% ipython --no-banner

In [1]: import numpy as np

In [2]: np.set_printoptions(precision=2, suppress=True, linewidth=100, sign=" ")

In [3]: data = np.array([[0, 0, 0, 1, 1],
   ...:     [0, 0, 0, 0, 0],
   ...:     [0, 0, 0, 0, 0],
   ...:     [1, 0, 0, 0, 1],
   ...:     [1, 0, 0, 1, 0]])

In [4]: x = np.array([-7, -9, 2, -3, 4])

In [5]: print(data @ np.eye(5)[4])
[ 1.  0.  0.  1.  0.]

In [6]: print(np.sign((data @ x).round(6)))
[ 1  0  0 -1 -1]

In [7]: print(data * x)
[[ 0  0  0 -3  4]
 [ 0  0  0  0  0]
 [ 0  0  0  0  0]
 [-7  0  0  0  4]
 [-7  0  0 -3  0]]

In [8]: print(data @ np.ones(5))
[ 2.  0.  0.  2.  2.]

In [9]: print(data @ (2 * x))
[  2   0   0  -6 -20]

In [10]: print(np.all(np.linalg.eigvalsh(data) > 0))
False

In [11]: print([round(float(np.linalg.det(data[:i, :i])), 2) + 0 for i in range(1, 6)])
[0.0, 0.0, 0.0, 0.0, 0.0]

In [12]: P = np.triu(np.array([[2, 0, 1, 0, 1],
    ...:     [0, 0, 0, 1, 0],
    ...:     [1, 1, 2, 0, 2],
    ...:     [2, 0, 1, 1, 1],
    ...:     [0, 1, 0, 1, 0]]), 1) + np.eye(5)

In [13]: other = P @ data @ np.linalg.inv(P)

In [14]: print(other)
[[ 1.  0. -1.  2.  0.]
 [ 1.  0. -1.  0.  2.]
 [ 2.  0. -2.  2.  0.]
 [ 2.  0. -2.  1.  2.]
 [ 1.  0. -1.  1.  0.]]

In [15]: print(np.trace(other), np.trace(data))
0.0 0

In [16]: print(np.round(np.poly(other), 2) + 0)
[ 1.  0. -3. -2.  0.  0.]
